$ python -q
>>> import numpy as np
>>> import numpy.linalg as la
>>> np.set_printoptions(precision=3, suppress=True, linewidth=120, sign=" ")
>>> K = np.loadtxt("m.csv", delimiter=",")
>>> K
array([[ 0.541,  4.859,  7.646,  5.728, 14.214,  4.729,  4.663, -0.177, 14.051, 10.83 ,  4.211,  4.241],
       [ 0.343,  5.491,  9.041,  4.011, 15.42 ,  5.554,  4.833,  0.174, 14.849, 10.44 ,  5.466,  4.796],
       [-0.535,  3.922, 10.178,  7.133, 14.175,  6.637,  6.353,  0.523, 14.783, 11.473,  5.34 ,  6.54 ],
       [ 1.003,  4.396,  9.789,  3.458, 15.564,  5.673,  6.046, -0.487, 15.848,  9.754,  4.587,  3.999],
       [ 0.635,  4.926,  8.911,  6.591, 14.196,  4.957,  4.887,  0.815, 14.525, 11.914,  4.999,  3.089],
       [ 0.77 ,  4.29 , 11.393,  4.715, 14.336,  5.544,  4.929,  0.401, 14.722, 11.571,  5.672,  6.284],
       [-1.275,  6.902,  9.935,  4.715, 14.93 ,  6.436,  5.799, -0.841, 13.72 ,  9.351,  3.435,  4.809],
       [ 0.456,  3.679,  9.371,  4.511, 14.085,  2.906,  3.556,  0.161, 16.147, 10.875,  5.526,  5.241],
       [ 0.597,  4.415, 11.147,  3.772, 15.58 ,  5.081,  5.13 ,  0.049, 16.357, 10.636,  4.599,  2.965],
       [-0.588,  3.887,  9.215,  4.873, 15.864,  5.227,  5.484, -0.192, 16.335,  9.105,  4.207,  5.697],
       [-0.639,  5.175, 12.781,  5.262, 15.785,  5.698,  3.328, -0.152, 14.184,  9.994,  5.135,  5.145],
       [ 1.23 ,  4.437, 11.195,  5.449, 14.701,  4.498,  5.528, -0.05 , 14.267, 10.004,  5.035,  3.967],
       [-1.868,  6.445, 10.764,  5.227, 14.311,  5.611,  3.964,  1.883, 15.436,  8.416,  6.119,  3.631],
       [ 0.433,  4.801,  9.001,  3.931, 15.003,  4.773,  7.196,  1.832, 16.313, 10.575,  4.894,  5.112],
       [ 0.626,  4.64 , 11.566,  5.684, 15.888,  3.614,  5.971, -1.437, 13.36 ,  9.034,  5.75 ,  4.499],
       [ 0.977,  3.625, 10.349,  5.384, 15.463,  4.001,  4.613, -1.217, 16.267, 10.497,  5.725,  6.566],
       [ 0.394,  4.693,  9.671,  5.805, 13.319,  6.707,  5.427, -0.143, 16.187,  7.861,  5.973,  5.316],
       [-0.394,  5.309,  9.396,  5.136, 14.422,  5.605,  3.67 ,  0.735, 14.93 , 10.757,  2.998,  4.738],
       [ 0.61 ,  3.852,  9.53 ,  6.247, 14.466,  5.865,  7.404, -1.133, 15.981, 10.07 ,  6.063,  3.072],
       [ 0.644,  5.53 ,  8.983,  5.855, 16.359,  5.319,  4.252,  0.76 , 14.647,  8.126,  4.973,  3.403],
       [-0.353,  3.41 , 10.849,  5.367, 15.176,  4.379,  3.901, -0.421, 15.445,  9.303,  7.266,  5.659],
       [ 0.526,  5.061,  8.041,  4.938, 15.424,  4.956,  5.013, -1.129, 14.692, 10.044,  5.409,  6.487],
       [ 1.093,  4.906, 10.836,  6.34 , 14.571,  5.939,  5.623, -0.329, 15.006,  9.549,  6.098,  6.296],
       [-0.708,  3.962, 11.355,  3.152, 14.259,  4.655,  3.908,  1.353, 15.867, 10.874,  5.468,  5.811],
       [-0.353,  5.248, 10.393,  6.458, 16.055,  4.787,  7.467, -0.355, 15.157, 10.717,  4.498,  4.625],
       [ 0.183,  5.465, 10.   ,  4.452, 13.753,  3.424,  5.309, -0.219, 13.797, 12.096,  3.205,  6.112],
       [-0.173,  4.76 ,  8.691,  5.73 , 14.99 ,  4.03 ,  4.521,  0.281, 15.11 , 10.201,  5.706,  3.14 ],
       [ 0.049,  6.903, 10.343,  5.32 , 14.735,  4.28 ,  3.505,  0.745, 15.759, 10.991,  5.214,  4.13 ],
       [-0.11 ,  6.741,  9.028,  5.775, 14.543,  5.807,  4.177, -1.165, 16.232, 11.604,  4.076,  6.223],
       [-0.095,  5.664,  8.772,  5.056, 15.416,  3.531,  5.213,  0.473, 13.831, 10.881,  4.737,  3.873],
       [ 0.049,  4.47 , 11.629,  4.836, 16.076,  4.73 ,  3.665,  1.243, 15.188,  8.311,  4.618,  2.843],
       [-0.075,  4.809, 11.007,  4.294, 16.449,  5.512,  3.794,  0.234, 15.251,  9.729,  6.015,  4.955],
       [-0.621,  6.093, 10.047,  5.356, 14.239,  4.533,  5.796,  1.518, 15.868, 10.68 ,  5.358,  4.574],
       [ 0.618,  6.319, 11.459,  4.225, 15.349,  5.284,  4.684,  0.114, 16.547,  9.166,  5.694,  4.315],
       [-0.483,  6.988,  8.633,  6.713, 13.668,  3.542,  6.389,  0.097, 14.117, 10.403,  5.355,  4.495]])
>>> Ac = K - K.mean(axis=0)
>>> evecs = la.svd(Ac)[2][:1]
>>> Y = Ac - Ac @ evecs.T @ evecs
>>> la.norm(Y, axis=1).round(6).argmax()
np.int64(18)
>>> (Ac @ evecs.T).std(axis=0)
array([ 1.452])
>>> np.cov(Ac @ evecs.T, rowvar=False)
array( 2.169)
>>> Y.std(axis=0)
array([ 0.681,  0.942,  0.758,  0.837,  0.699,  0.905,  0.958,  0.82 ,  0.836,  0.839,  0.781,  1.098])
>>> np.round(la.norm(Y) / la.norm(Ac), 3)
np.float64(0.898)
>>> D = la.norm(K[:, None] - K[None], axis=-1)
>>> D[:5, :5]
array([[ 0.   ,  3.208,  4.992,  4.414,  2.606],
       [ 3.208,  0.   ,  4.853,  2.705,  3.841],
       [ 4.992,  4.853,  0.   ,  5.598,  4.65 ],
       [ 4.414,  2.705,  5.598,  0.   ,  4.883],
       [ 2.606,  3.841,  4.65 ,  4.883,  0.   ]])
>>> np.flatnonzero(D[26] < D.mean() / 2)
array([ 26])
>>> vec = np.array([-2, 2, -1, 2, -1, -2, -1, -1, 1, -1, 1, 0])
>>> target = K @ vec
>>> np.round(la.solve(K.T @ K, K.T @ target), 3) + 0
array([-2.,  2., -1.,  2., -1., -2., -1., -1.,  1., -1.,  1.,  0.])
>>> rng = np.random.default_rng(830243)
>>> target = target + 0.05 * rng.normal(size=35)
>>> target
array([ -8.292, -12.375, -12.717, -17.824,  -9.295, -16.943,  -9.086,  -6.728, -16.619, -10.74 , -11.674, -13.744,
        -1.864, -15.294,  -9.729,  -9.566,  -7.191, -10.648, -11.091,  -8.032,  -6.541,  -8.277, -10.722, -14.067,
       -10.064, -11.366,  -4.579,  -3.515,  -4.226,  -7.642, -12.046, -12.597,  -5.901,  -9.276,   1.558])
>>> c, *_ = la.lstsq(K, target)
>>> print(c.round())
[-2.  2. -1.  2. -1. -2. -1. -1.  1. -1.  1. -0.]
>>> round(la.norm(target - K @ c), 3)
np.float64(0.214)
>>> X = np.load("x.npy")
>>> X
array([[-2, -2, -1,  3],
       [ 3, -2, -2, -1],
       [-1,  3, -2, -2],
       [-2, -1,  3, -2]])
>>> Ac = (K - K.mean(axis=0)) / K.std(axis=0)
>>> print(Ac.std(axis=0))
[ 1.  1.  1.  1.  1.  1.  1.  1.  1.  1.  1.  1.]
>>> np.argwhere(np.abs(Ac) > 2)
array([[  0,   2],
       [  2,   3],
       [  6,   0],
       [  7,   5],
       [ 10,   2],
       [ 12,   0],
       [ 12,   7],
       [ 13,   7],
       [ 14,   8],
       [ 16,   4],
       [ 16,   9],
       [ 17,  10],
       [ 18,   6],
       [ 20,  10],
       [ 23,   3],
       [ 24,   6],
       [ 25,  10]])
>>> c = la.lstsq(np.delete(Ac, 5, axis=1), Ac[:, 5])[0]
>>> round(float(1 - np.var(Ac[:, 5] - np.delete(Ac, 5, axis=1) @ c)), 3)
0.239
>>> m1 = np.load("run9.npy")
>>> m1
array([[ 1.   , -0.1  , -0.1  , -0.5  , -1.5  ,  0.3  , -0.8  , -0.8  , -0.5  ,  0.7  ],
       [-1.6  , -0.8  ,  0.6  ,  1.4  , -1.3  , -0.4  ,  0.6  , -0.9  ,  0.8  , -0.6  ],
       [-1.593, -0.729,  0.676,  1.449, -1.391, -0.381,  0.627, -0.866,  0.766, -0.636],
       [ 0.5  ,  0.5  ,  1.   , -0.4  ,  1.7  , -2.8  , -1.2  ,  0.9  , -0.3  ,  0.7  ]])
>>> print([round(float(x), 3) for x in la.svd(m1, compute_uv=False)[:3]])
[4.898, 3.403, 2.155]
